% python3 -q
>>> import numpy as np
>>> np.set_printoptions(precision=2, suppress=True, linewidth=120, sign=" ")
>>> ang = np.deg2rad(45)
>>> arr = np.eye(8)
>>> arr[np.ix_([7, 5], [7, 5])] = [[np.cos(ang), -np.sin(ang)], [np.sin(ang), np.cos(ang)]]
>>> print(arr)
[[ 1.    0.    0.    0.    0.    0.    0.    0.  ]
 [ 0.    1.    0.    0.    0.    0.    0.    0.  ]
 [ 0.    0.    1.    0.    0.    0.    0.    0.  ]
 [ 0.    0.    0.    1.    0.    0.    0.    0.  ]
 [ 0.    0.    0.    0.    1.    0.    0.    0.  ]
 [ 0.    0.    0.    0.    0.    0.71  0.    0.71]
 [ 0.    0.    0.    0.    0.    0.    1.    0.  ]
 [ 0.    0.    0.    0.    0.   -0.71  0.    0.71]]
>>> print(np.linalg.svd(arr, compute_uv=False))
[ 1.  1.  1.  1.  1.  1.  1.  1.]
>>> print(arr[:, 4] @ arr[:, 5])
0.0
>>> print(np.linalg.pinv(arr))
[[ 1.    0.    0.    0.    0.    0.    0.    0.  ]
 [ 0.    1.    0.    0.    0.    0.    0.    0.  ]
 [ 0.    0.    1.    0.    0.    0.    0.    0.  ]
 [ 0.    0.    0.    1.    0.    0.    0.    0.  ]
 [ 0.    0.    0.    0.    1.    0.    0.    0.  ]
 [ 0.    0.    0.    0.    0.    0.71  0.   -0.71]
 [ 0.    0.    0.    0.    0.    0.    1.    0.  ]
 [ 0.    0.    0.    0.    0.    0.71  0.    0.71]]
>>> print(np.round(arr @ arr.T, 2) + 0)
[[ 1.  0.  0.  0.  0.  0.  0.  0.]
 [ 0.  1.  0.  0.  0.  0.  0.  0.]
 [ 0.  0.  1.  0.  0.  0.  0.  0.]
 [ 0.  0.  0.  1.  0.  0.  0.  0.]
 [ 0.  0.  0.  0.  1.  0.  0.  0.]
 [ 0.  0.  0.  0.  0.  1.  0.  0.]
 [ 0.  0.  0.  0.  0.  0.  1.  0.]
 [ 0.  0.  0.  0.  0.  0.  0.  1.]]
>>> rng = np.random.default_rng(789853)
>>> labels = rng.integers(0, 2, 7)
>>> mat = np.triu((labels[:, None] == labels) & (rng.random((7, 7)) < 0.8), 1).astype(int)
>>> mat += mat.T
>>> print(mat)
[[ 0  0  1  0  1  1  1]
 [ 0  0  0  0  0  0  0]
 [ 1  0  0  0  1  1  1]
 [ 0  0  0  0  0  0  0]
 [ 1  0  1  0  0  1  1]
 [ 1  0  1  0  1  0  1]
 [ 1  0  1  0  1  1  0]]
>>> # columns 1 and 3 are equal
>>> print(np.all(np.linalg.eigvalsh(mat) > 0))
False
>>> print(round(np.linalg.eigvalsh(mat).min(), 2))
-1.0
>>> def softmax(z):
...     e = np.exp(z - z.max(axis=-1, keepdims=True))
...     return e / e.sum(axis=-1, keepdims=True)
... 
>>> print(softmax(mat).sum(axis=1))
[ 1.  1.  1.  1.  1.  1.  1.]
>>> print(softmax(mat[6] + -2))
[ 0.2   0.07  0.2   0.07  0.2   0.2   0.07]
>>> scores = mat @ mat.T / np.sqrt(7)
>>> print(softmax(scores))
[[ 0.24  0.05  0.16  0.05  0.16  0.16  0.16]
 [ 0.14  0.14  0.14  0.14  0.14  0.14  0.14]
 [ 0.16  0.05  0.24  0.05  0.16  0.16  0.16]
 [ 0.14  0.14  0.14  0.14  0.14  0.14  0.14]
 [ 0.16  0.05  0.16  0.05  0.24  0.16  0.16]
 [ 0.16  0.05  0.16  0.05  0.16  0.24  0.16]
 [ 0.16  0.05  0.16  0.05  0.16  0.16  0.24]]
>>> print(softmax(scores)[6] @ mat)
[ 0.73  0.    0.73  0.    0.73  0.73  0.66]
>>> w, evecs = np.linalg.eigh(mat)
>>> x0 = np.array([-1, 1, -2, 0, -3, -3, -3])
>>> print(np.round(x0 @ mat @ x0 / (x0 @ x0), 2), round(float(w[0]), 2), w[-1])
3.39 -1.0 4.0
>>> print(np.round(np.linalg.eigvalsh(mat[1:, 1:]), 2) + 0)
[-1. -1. -1.  0.  0.  3.]
>>> print(x0 @ mat @ x0)
112
>>> E = np.array([[2, -2, -1], [-2, 1, -1], [-1, 2, 2]])
>>> r0 = np.array([1, -1, -3])
>>> print(np.cross(E[1, :3], E[0, :3]))
[-3 -4  2]
>>> print(np.array([np.convolve(row, r0, "same") for row in E]))
[[-4 -5  7]
 [ 3  4 -2]
 [ 3  3 -8]]
>>> print(np.correlate(E[1], E[0], "full"))
[ 2  3 -5  4 -2]
>>> print(np.einsum("ii->", E))
5
>>> print(round(np.linalg.det(E[::-1]), 2))
-1.0
>>> print(np.round(softmax(10 * E[2]), 2) + 0)
[ 0.   0.5  0.5]
>>> print(softmax(E[2]))
[ 0.02  0.49  0.49]
>>> scores = E @ E.T / np.sqrt(3)
>>> print(np.round(softmax(scores + np.triu(np.full(scores.shape, -np.inf), 1)), 2) + 0)
[[ 1.    0.    0.  ]
 [ 0.    1.    0.  ]
 [ 0.    0.02  0.98]]
>>> print(softmax(scores)[2] @ E)
[-1.02  1.98  1.95]
>>> print(np.round(softmax(scores), 2) + 0)
[[ 1.    0.    0.  ]
 [ 0.    0.91  0.09]
 [ 0.    0.02  0.98]]
>>> K = np.load("a.npy")
>>> print(K)
[[-0.8   0.2   2.4 ]
 [ 1.4  -0.6   0.5 ]
 [ 1.54 -0.61  0.54]]
>>> x0 = np.array([0, 2, -1])
>>> rhs = K @ x0
>>> print(rhs)
[-2.   -1.7  -1.76]
>>> print(np.round(np.linalg.solve(K, 4 * rhs), 2) + 0)
[ 0.  8. -4.]
>>> print(np.round(np.linalg.solve(K, rhs), 2) + 0)
[ 0.  2. -1.]
>>> hat = np.triu(np.array([[-3, -1, -2], [2, 2, 1], [3, -3, -3]]), 1) + np.eye(3)
>>> other = hat @ K @ np.linalg.inv(hat)
>>> print(np.round(np.linalg.det(other), 2))
0.19
>>> print(np.linalg.cond(E) > 100)
False
>>> print(np.argsort(-np.linalg.norm(E, axis=0).round(6), kind="stable")[:3])
[ 0  1  2]
>>> print(np.linalg.matrix_rank(E, rtol=0.1))
2
>>> print([round(float(x), 2) for x in np.linalg.svd(E, compute_uv=False)[:3]])
[4.35, 2.25, 0.1]
>>> other = K + rng.integers(-2, 3, (3, 2)) @ rng.integers(-2, 3, (2, 3))
>>> print(other)
[[ 1.2   3.2   4.4 ]
 [-0.6  -5.6  -3.5 ]
 [ 5.54 -2.61 -3.46]]
>>> print(other - K)
[[ 2.  3.  2.]
 [-2. -5. -4.]
 [ 4. -2. -4.]]
>>> M = np.load("data.npy")
>>> print(M)
[[-1.  0.  0.  0. -2.]
 [ 0. -1. -2. -2.  0.]
 [ 0. -2. -1. -2.  0.]
 [ 0. -2. -2. -1.  0.]
 [-2.  0.  0.  0. -1.]]
>>> # 2 groups of indices that never mix
>>> print(np.kron(np.eye(2, dtype=int), M))
[[-1.  0.  0.  0. -2. -0.  0.  0.  0. -0.]
 [ 0. -1. -2. -2.  0.  0. -0. -0. -0.  0.]
 [ 0. -2. -1. -2.  0.  0. -0. -0. -0.  0.]
 [ 0. -2. -2. -1.  0.  0. -0. -0. -0.  0.]
 [-2.  0.  0.  0. -1. -0.  0.  0.  0. -0.]
 [-0.  0.  0.  0. -0. -1.  0.  0.  0. -2.]
 [ 0. -0. -0. -0.  0.  0. -1. -2. -2.  0.]
 [ 0. -0. -0. -0.  0.  0. -2. -1. -2.  0.]
 [ 0. -0. -0. -0.  0.  0. -2. -2. -1.  0.]
 [-0.  0.  0.  0. -0. -2.  0.  0.  0. -1.]]
>>> print(np.einsum("ij,ji->", M, M))
37.0
>>> print(round(float(np.linalg.eigvals(M).sum().real), 2))
-5.0
>>> print(np.poly(M))
[  1.   5.  -6. -22.  37. -15.]
>>> print(round(np.linalg.det(M[::-1]), 2))
15.0
>>> print(np.round(np.linalg.det(M), 2))
15.0
>>> print((np.linalg.matrix_power((M != 0) + (M.T != 0) + np.eye(5), 5) > 0).astype(int))
[[ 1  0  0  0  1]
 [ 0  1  1  1  0]
 [ 0  1  1  1  0]
 [ 0  1  1  1  0]
 [ 1  0  0  0  1]]
>>> print(M @ M)
[[ 5.  0.  0.  0.  4.]
 [ 0.  9.  8.  8.  0.]
 [ 0.  8.  9.  8.  0.]
 [ 0.  8.  8.  9.  0.]
 [ 4.  0.  0.  0.  5.]]
>>> print(np.round(np.abs(np.linalg.eigvals(M)).max(), 2))
5.0
>>> print(np.allclose(M, M.T))
True
>>> print((M + M.T) / 2)
[[-1.  0.  0.  0. -2.]
 [ 0. -1. -2. -2.  0.]
 [ 0. -2. -1. -2.  0.]
 [ 0. -2. -2. -1.  0.]
 [-2.  0.  0.  0. -1.]]
>>> print(np.trace(M))
-5.0
>>> M.inv()
Traceback (most recent call last):
  File "<python-input-74>", line 1, in <module>
    M.inv()
    ^^^^^
AttributeError: 'numpy.ndarray' object has no attribute 'inv'
>>> sig = 20 * 0.5 ** np.arange(4)
>>> O, _ = np.linalg.qr(np.array([[1.0, 1.9, -0.1, 0.9],
...     [0.9, 0.5, -1.8, -0.3],
...     [0.2, -0.6, 0.7, -0.1],
...     [0.0, 0.8, 1.4, 0.9]]))
>>> X = rng.normal(size=(34, 4)) * sig @ O
>>> print(X)
[[  3.12 -10.27   0.88  12.2 ]
 [ 37.26  -5.99   4.67  13.19]
 [ 18.21  -1.57   5.29   6.42]
 [ -4.75  -1.8   -9.31  -7.56]
 [-14.25  16.81  -5.99 -19.94]
 [  4.45  11.    -5.29 -13.8 ]
 [ 24.49 -10.62   7.86  14.45]
 [ 16.79  -8.    -2.95  -0.61]
 [  7.93  -4.3    9.79  11.41]
 [-11.26   5.31   0.96   1.45]
 [-25.77  -8.16   5.53   6.06]
 [-10.    -3.5    4.14   7.73]
 [ -1.38 -13.93  -2.28  14.18]
 [-12.18   9.58  -5.58 -15.1 ]
 [  7.32  -9.51   5.92  20.12]
 [ 13.35  -0.53   8.09   1.41]
 [  3.13 -14.42   4.75   5.06]
 [ -6.55   4.94   1.02   0.07]
 [  3.41   0.54   4.59   3.83]
 [ -4.68 -11.37   1.99   8.47]
 [ -8.78   4.92  -7.28  -9.07]
 [ 15.09  -7.79   1.46   1.63]
 [ 11.27  -4.17   1.19   5.54]
 [-36.4   12.98  -1.7  -13.36]
 [  1.87  17.5   -3.   -21.69]
 [  1.84  -2.15  -0.02   6.72]
 [ -7.62   1.13   1.11  -3.06]
 [  3.32   6.97  -4.72  -5.54]
 [-12.32  -2.62  -0.17   7.96]
 [-17.52   7.7    3.59 -10.32]
 [ -0.75 -14.22   5.22  17.24]
 [-17.41  -2.04  -1.21  -4.25]
 [-14.72   3.77  -0.51  -5.68]
 [ -3.06  -7.79  11.59   8.62]]
>>> d = np.linalg.norm(X[:, None] - X[None], axis=-1)
>>> print(np.unravel_index(d.round(6).argmax(), d.shape))
(np.int64(1), np.int64(23))
>>> print(d.shape)
(34, 34)
>>> print((d + 1e9 * np.eye(34)).round(6).argmin(axis=1))
[ 12   6  15  20  13  27   2  21  14  17  28  28   0  20  30   2   0   9  25  12   3   7  21  29   5  18  17   5  11
  32  12  32  31  19]
>>> Xs = X - X.mean(axis=0)
>>> evecs = np.linalg.svd(Xs)[2][:2]
>>> other = Xs - Xs @ evecs.T @ evecs
>>> print(np.diag(evecs.T @ evecs))
[ 1.    0.37  0.06  0.57]
>>> print((Xs @ evecs.T).std(axis=0))
[ 16.83  10.47]
>>> print(np.linalg.norm(other, axis=1).round(6).argmax())
3
>>> labels = X[:, 1] > np.median(X[:, 1])
>>> r0 = X[labels].mean(axis=0) - X[~labels].mean(axis=0)
>>> print(np.round((((X - X.mean(axis=0)) @ r0 > 0) == labels).mean(), 2))
0.88
>>> print(labels.astype(int))
[ 0  0  1  1  1  1  0  0  0  1  0  0  0  1  0  1  0  1  1  0  1  0  0  1  1  0  1  1  0  1  0  1  1  0]
>>> print(((X - X.mean(axis=0)) @ r0 > 0).astype(int))
[ 0  0  0  1  1  1  0  0  0  1  1  0  0  1  0  0  0  1  0  0  1  0  0  1  1  0  1  1  0  1  0  1  1  0]
>>> C = X[[27, 28]].astype(float)
>>> for _ in range(5):
...     labels = np.linalg.norm(X[:, None] - C, axis=-1).argmin(axis=1)
...     C = np.array([X[labels == j].mean(axis=0) for j in range(2)])
... 
>>> print(labels)
[ 1  0  0  0  0  0  0  0  1  1  1  1  1  0  1  0  1  1  0  1  0  0  0  1  0  1  1  0  1  1  1  1  1  1]
>>> print(C[1] - C[0])
[-14.99  -5.39   3.39   7.89]
>>> print(np.abs(C[1] - C[0]).argmax())
0
>>> feats = np.load("sample14.npy")
>>> print(feats)
[[ 0.7  0.3  0.3 -1.   1.6 -0.1]
 [-0.2 -1.2  0.4  0.4 -0.2  0. ]
 [ 0.6  1.  -0.9  0.5  0.5  1.9]
 [ 1.3  0.9 -0.2  0.1  0.4  0.3]
 [ 0.3 -1.   0.6  1.2  0.9  2.1]
 [-0.3  0.8  1.8  0.1 -1.1 -1.6]
 [ 2.3 -0.3 -0.1 -0.7 -0.8 -0.1]]
>>> other = feats + rng.integers(-2, 3, (7, 5)) @ rng.integers(-2, 3, (5, 6))
>>> print(other)
[[ 4.7 -1.7 -3.7  5.   3.6 -1.1]
 [-2.2 -2.2  1.4 -3.6 -3.2 -3. ]
 [ 3.6 -3.  -3.9  5.5  2.5 -1.1]
 [-0.7  6.9 -4.2 -9.9 -1.6  2.3]
 [ 0.3  2.  -2.4 -4.8 -0.1  2.1]
 [ 5.7 -2.2 -7.2  0.1  0.9 -7.6]
 [ 5.3 -5.3 -4.1  4.3 -0.8 -5.1]]
>>> print(np.abs(other - feats).sum(axis=1))
[ 19.  14.  20.  26.  13.  26.  22.]
>>> print(other - feats)
[[  4.  -2.  -4.   6.   2.  -1.]
 [ -2.  -1.   1.  -4.  -3.  -3.]
 [  3.  -4.  -3.   5.   2.  -3.]
 [ -2.   6.  -4. -10.  -2.   2.]
 [  0.   3.  -3.  -6.  -1.   0.]
 [  6.  -3.  -9.   0.   2.  -6.]
 [  3.  -5.  -4.   5.   0.  -5.]]
>>> labels = rng.permutation(8)
>>> print(labels)
[ 0  7  5  2  6  1  4  3]
>>> other = arr[labels][:, labels]
>>> print(other)
[[ 1.    0.    0.    0.    0.    0.    0.    0.  ]
 [ 0.    0.71 -0.71  0.    0.    0.    0.    0.  ]
 [ 0.    0.71  0.71  0.    0.    0.    0.    0.  ]
 [ 0.    0.    0.    1.    0.    0.    0.    0.  ]
 [ 0.    0.    0.    0.    1.    0.    0.    0.  ]
 [ 0.    0.    0.    0.    0.    1.    0.    0.  ]
 [ 0.    0.    0.    0.    0.    0.    1.    0.  ]
 [ 0.    0.    0.    0.    0.    0.    0.    1.  ]]
>>> print(np.round(np.linalg.det(other), 2), round(float(np.linalg.det(arr[labels])), 2))
1.0 -1.0
>>> print(np.sort(np.abs(np.linalg.eigvals(other))))
[ 1.  1.  1.  1.  1.  1.  1.  1.]
>>> print(np.allclose(other, arr))
False
>>> print(round(float(np.trace(other)), 2))
7.41
>>> O, evecs = np.linalg.qr(feats[:, :5])[0], np.linalg.qr(feats[:, 5:])[0]
>>> sig = np.linalg.svd(O.T @ evecs, compute_uv=False)
>>> print((sig > 0.9).sum())
1
>>> print(round(float(np.linalg.norm(O @ O.T - evecs @ evecs.T, 2)), 2))
1.0
>>> x0 = np.array([1, 1, 0, -1, 9, -1])
>>> rhs = feats @ x0
>>> coef, lr = np.zeros(6), 1 / np.linalg.norm(feats, 2) ** 2
>>> for i in range(30):
...     coef -= lr * feats.T @ (feats @ coef - rhs)
...     if i % 5 == 0: print(i, round(np.linalg.norm(feats @ coef - rhs), 2))
... 
0 12.35
5 3.27
10 1.35
15 1.04
20 0.96
25 0.9
>>> print(round(np.linalg.cond(feats), 2))
9.44
>>> print(coef)
[ 0.53  1.12  0.59 -2.41  8.36  0.06]
